% ipython --no-banner

In [1]: import numpy as np

In [2]: from numpy import linalg as LA

In [3]: np.set_printoptions(precision=1, suppress=True, linewidth=140, legacy="1.25")

In [4]: feats = np.load("layer6.npy")

In [5]: feats
Out[5]: 
array([[ 2.3,  2.1,  2. ,  0.1,  2.9],
       [ 0.8,  1.7,  0.1,  1.1,  2.8],
       [-0.5,  0.4, -1.6, -0.2,  1.5],
       [ 0.1, -0.3, -0.4, -1.3,  0.1],
       [-0.1, -0.5,  0.7,  0.4, -1.4],
       [-0.1, -0.5,  0.2, -0.4, -0.9],
       [-0.1, -0.8, -0.1, -1.3, -1. ]])

In [6]: np.unravel_index(np.abs(feats).argmax(), feats.shape)
Out[6]: (0, 4)

In [7]: feats.sum(axis=1)
Out[7]: array([ 9.3,  6.5, -0.4, -1.8, -0.9, -1.6, -3.2])

In [8]: np.round(LA.svd(feats, compute_uv=False), 1) + 0
Out[8]: array([6. , 2.9, 2.1, 0. , 0. ])

In [9]: np.round(np.diff(feats, axis=0), 1) + 0
Out[9]: 
array([[-1.5, -0.3, -1.9,  1. , -0.1],
       [-1.2, -1.3, -1.7, -1.3, -1.3],
       [ 0.6, -0.7,  1.3, -1.1, -1.4],
       [-0.2, -0.2,  1.1,  1.7, -1.4],
       [ 0. ,  0. , -0.5, -0.7,  0.5],
       [ 0. , -0.3, -0.3, -0.9, -0.1]])

In [10]: feats.sum(axis=0)
Out[10]: array([ 2.4,  2.1,  1.1, -1.6,  4. ])

In [11]: feats - feats[0]
Out[11]: 
array([[ 0. ,  0. ,  0. ,  0. ,  0. ],
       [-1.5, -0.3, -1.9,  1. , -0.1],
       [-2.8, -1.7, -3.6, -0.3, -1.4],
       [-2.2, -2.4, -2.4, -1.4, -2.8],
       [-2.4, -2.6, -1.3,  0.3, -4.3],
       [-2.3, -2.6, -1.8, -0.5, -3.8],
       [-2.4, -2.9, -2.1, -1.4, -3.9]])

In [12]: feats[:, 5]
Traceback (most recent call last):
  Cell In[12], line 1
    feats[:, 5]
IndexError: index 5 is out of bounds for axis 1 with size 5


In [13]: feats.shape
Out[13]: (7, 5)

In [14]: U, sv, Vh = LA.svd(feats)

In [15]: np.argmax(sv[:-1] / (sv[1:] + 1e-6)) + 1
Out[15]: 3

In [16]: out = U[:, :3] @ np.diag(sv[:3]) @ Vh[:3]

In [17]: round(LA.norm(feats - out) / LA.norm(feats), 1)
Out[17]: 0.0

In [18]: round(LA.norm(feats - out, 2), 1), round(sv[3], 1)
Out[18]: (0.0, 0.0)

In [19]: r0, g = feats[6], feats[5]

In [20]: np.round(r0 @ r0, 1)
Out[20]: 3.3

In [21]: p = (r0 @ g) / (r0 @ r0) * r0

In [22]: np.round(g - p, 1) + 0
Out[22]: array([ 0. , -0.1,  0.3,  0.3, -0.3])

In [23]: p.round(1) + 0
Out[23]: array([ 0. , -0.4,  0. , -0.7, -0.5])

In [24]: LA.matrix_rank(np.outer(r0, g))
Out[24]: 1

In [25]: np.round(np.outer(r0, g), 1) + 0
Out[25]: 
array([[ 0. ,  0. ,  0. ,  0. ,  0.1],
       [ 0. ,  0.4, -0.2,  0.3,  0.7],
       [ 0. ,  0. ,  0. ,  0. ,  0.1],
       [ 0.1,  0.6, -0.3,  0.5,  1.1],
       [ 0.1,  0.5, -0.2,  0.4,  0.9]])

In [26]: out = feats / LA.norm(feats, axis=1, keepdims=True)

In [27]: cov = out @ out.T

In [28]: cov
Out[28]: 
array([[ 1. ,  0.8,  0.1, -0.2, -0.5, -0.6, -0.6],
       [ 0.8,  1. ,  0.5, -0.4, -0.7, -1. , -0.9],
       [ 0.1,  0.5,  1. ,  0.2, -0.9, -0.7, -0.4],
       [-0.2, -0.4,  0.2,  1. , -0.3,  0.3,  0.7],
       [-0.5, -0.7, -0.9, -0.3,  1. ,  0.8,  0.4],
       [-0.6, -1. , -0.7,  0.3,  0.8,  1. ,  0.9],
       [-0.6, -0.9, -0.4,  0.7,  0.4,  0.9,  1. ]])

In [29]: np.argwhere(np.triu(np.abs(cov) > 0.95, 1))
Out[29]: array([[1, 5]])

In [30]: (cov - 2 * np.eye(7)).round(6).argmax(axis=1)
Out[30]: array([1, 0, 1, 6, 5, 6, 5])

In [31]: LA.norm(feats, axis=0)
Out[31]: array([2.4, 2.9, 2.7, 2.2, 4.7])

In [32]: np.round(LA.norm(feats, "nuc"), 1)
Out[32]: 11.0

In [33]: np.round(LA.norm(feats[6], 1), 1), round(float(LA.norm(feats[6], np.inf)), 1)
Out[33]: (3.2, 1.3)
